$ ipython --no-banner

In [1]: import numpy as np

In [2]: np.set_printoptions(suppress=True, linewidth=160)

In [3]: tidy = lambda a: np.round(a, 4) + 0

In [4]: f = np.array([3, 0, 2])

In [5]: rng = np.random.default_rng(984)

In [6]: K = np.outer(rng.normal(size=27), f) + 0.05 * rng.normal(size=(27, 3))

In [7]: tidy(K)
Out[7]: 
array([[-1.2308,  0.0277, -0.8603],
       [ 1.2229,  0.0449,  0.9352],
       [-4.2756,  0.0703, -2.8435],
       [-1.6274,  0.0769, -1.081 ],
       [ 0.1423, -0.0264,  0.1272],
       [-3.2112, -0.0411, -2.099 ],
       [ 1.8723,  0.0059,  1.1817],
       [ 6.6607, -0.0375,  4.3839],
       [ 0.14  , -0.0483,  0.0257],
       [ 1.627 , -0.0364,  1.0449],
       [-0.7709,  0.0036, -0.4562],
       [-3.8067,  0.0732, -2.6422],
       [-1.9311,  0.0466, -1.3114],
       [-1.1132,  0.0514, -0.6941],
       [ 3.0379, -0.0495,  2.0895],
       [-1.2878, -0.006 , -0.8335],
       [-0.4501, -0.0354, -0.2993],
       [-1.1301, -0.018 , -0.7396],
       [-0.6165, -0.0843, -0.4036],
       [-1.1434,  0.0175, -0.8149],
       [ 4.469 , -0.0007,  3.037 ],
       [ 3.5034,  0.0142,  2.2795],
       [-0.6668, -0.0136, -0.5049],
       [-0.8292, -0.0197, -0.4831],
       [ 1.4897, -0.0076,  1.0812],
       [-3.9195,  0.0284, -2.5411],
       [-2.8986, -0.048 , -1.88  ]])

In [8]: other = np.c_[K[:, :2] @ np.array([[-1, 2], [2, 2]]), np.array([0, 2, 2, 2, 2, 1, 1, 1, 3, 2, 0, 1, 3, 3, 2, 0, 0, 0, 2, 0, 2, 1, 2, 2, 3, 3, 3])]

In [9]: tidy(other)
Out[9]: 
array([[ 1.2863, -2.4062,  0.    ],
       [-1.133 ,  2.5357,  2.    ],
       [ 4.4163, -8.4105,  2.    ],
       [ 1.7813, -3.1009,  2.    ],
       [-0.195 ,  0.2318,  2.    ],
       [ 3.129 , -6.5046,  1.    ],
       [-1.8605,  3.7564,  1.    ],
       [-6.7357, 13.2464,  1.    ],
       [-0.2367,  0.1834,  3.    ],
       [-1.6998,  3.1813,  2.    ],
       [ 0.7781, -1.5347,  0.    ],
       [ 3.9531, -7.4669,  1.    ],
       [ 2.0243, -3.7689,  3.    ],
       [ 1.216 , -2.1235,  3.    ],
       [-3.1369,  5.9769,  2.    ],
       [ 1.2758, -2.5877,  0.    ],
       [ 0.3794, -0.9709,  0.    ],
       [ 1.0941, -2.2963,  0.    ],
       [ 0.448 , -1.4015,  2.    ],
       [ 1.1784, -2.2519,  0.    ],
       [-4.4703,  8.9366,  2.    ],
       [-3.475 ,  7.0353,  1.    ],
       [ 0.6395, -1.3609,  2.    ],
       [ 0.7898, -1.6977,  2.    ],
       [-1.5049,  2.9642,  3.    ],
       [ 3.9764, -7.7822,  3.    ],
       [ 2.8026, -5.8933,  3.    ]])

In [10]: tidy(np.linalg.norm(other - K @ np.linalg.lstsq(K, other)[0], axis=0))
Out[10]: array([0.    , 0.    , 9.5431])

In [11]: np.linalg.matrix_rank(np.c_[K, other])
Out[11]: np.int64(4)

In [12]: gram = np.cov(K, rowvar=False)

In [13]: tidy(np.linalg.eigvalsh(gram)[::-1])
Out[13]: array([9.8014, 0.0023, 0.0015])

In [14]: tidy(np.corrcoef(K[:, 2], K[:, 0])[0, 1])
Out[14]: np.float64(0.9994)

In [15]: other = np.array([[3, 0], [0, -2], [-3, 4]])

In [16]: tidy(np.einsum("ij->j", K))
Out[16]: array([-6.7436, -0.0116, -4.302 ])

In [17]: other @ K
ValueError: matmul: Input operand 1 has a mismatch in its core dimension 0, with gufunc signature (n?,k),(k,m?)->(n?,m?) (size 27 is different from 2)


In [18]: M = np.array([[2, 1, 1], [1, 3, 2], [3, 3, 1]])

In [19]: M
Out[19]: 
array([[2, 1, 1],
       [1, 3, 2],
       [3, 3, 1]])

In [20]: vec = np.array([3, 3, 3])

In [21]: y = M @ vec

In [22]: y
Out[22]: array([12, 18, 21])

In [23]: tidy(np.linalg.solve(M, y + M[:, 0]))
Out[23]: array([4., 3., 3.])

In [24]: tidy(np.linalg.solve(M, -3 * y))
Out[24]: array([-9., -9., -9.])

In [25]: tidy(np.linalg.solve(M, y))
Out[25]: array([3., 3., 3.])

In [26]: ang = np.radians(120)

In [27]: R = np.eye(3)

In [28]: R[1, 1] = R[2, 2] = np.cos(ang)

In [29]: R[1, 2], R[2, 1] = -np.sin(ang), np.sin(ang)

In [30]: tidy(R)
Out[30]: 
array([[ 1.   ,  0.   ,  0.   ],
       [ 0.   , -0.5  , -0.866],
       [ 0.   ,  0.866, -0.5  ]])

In [31]: other = M @ R.T

In [32]: tidy(np.abs(other - M).max(axis=0))
Out[32]: array([0.    , 6.2321, 1.0981])

In [33]: tidy(np.linalg.det(R)), tidy(np.trace(R))
Out[33]: (np.float64(1.0), np.float64(0.0))

In [34]: Q = M.astype(float).copy()

In [35]: for j in range(3):
    ...:     Q[:, j] -= Q[:, :j] @ (Q[:, :j].T @ Q[:, j])
    ...:     Q[:, j] /= np.linalg.norm(Q[:, j])
    ...: 

In [36]: tidy(Q.T @ Q)
Out[36]: 
array([[1., 0., 0.],
       [0., 1., 0.],
       [0., 0., 1.]])

In [37]: tidy(Q)
Out[37]: 
array([[ 0.5345, -0.4472,  0.7171],
       [ 0.2673,  0.8944,  0.3586],
       [ 0.8018,  0.    , -0.5976]])

In [38]: idx = rng.permutation(3)

In [39]: idx
Out[39]: array([0, 1, 2])

In [40]: other = M[idx][:, idx]

In [41]: np.allclose(other, M)
Out[41]: True

In [42]: np.diag(other)
Out[42]: array([2, 3, 1])
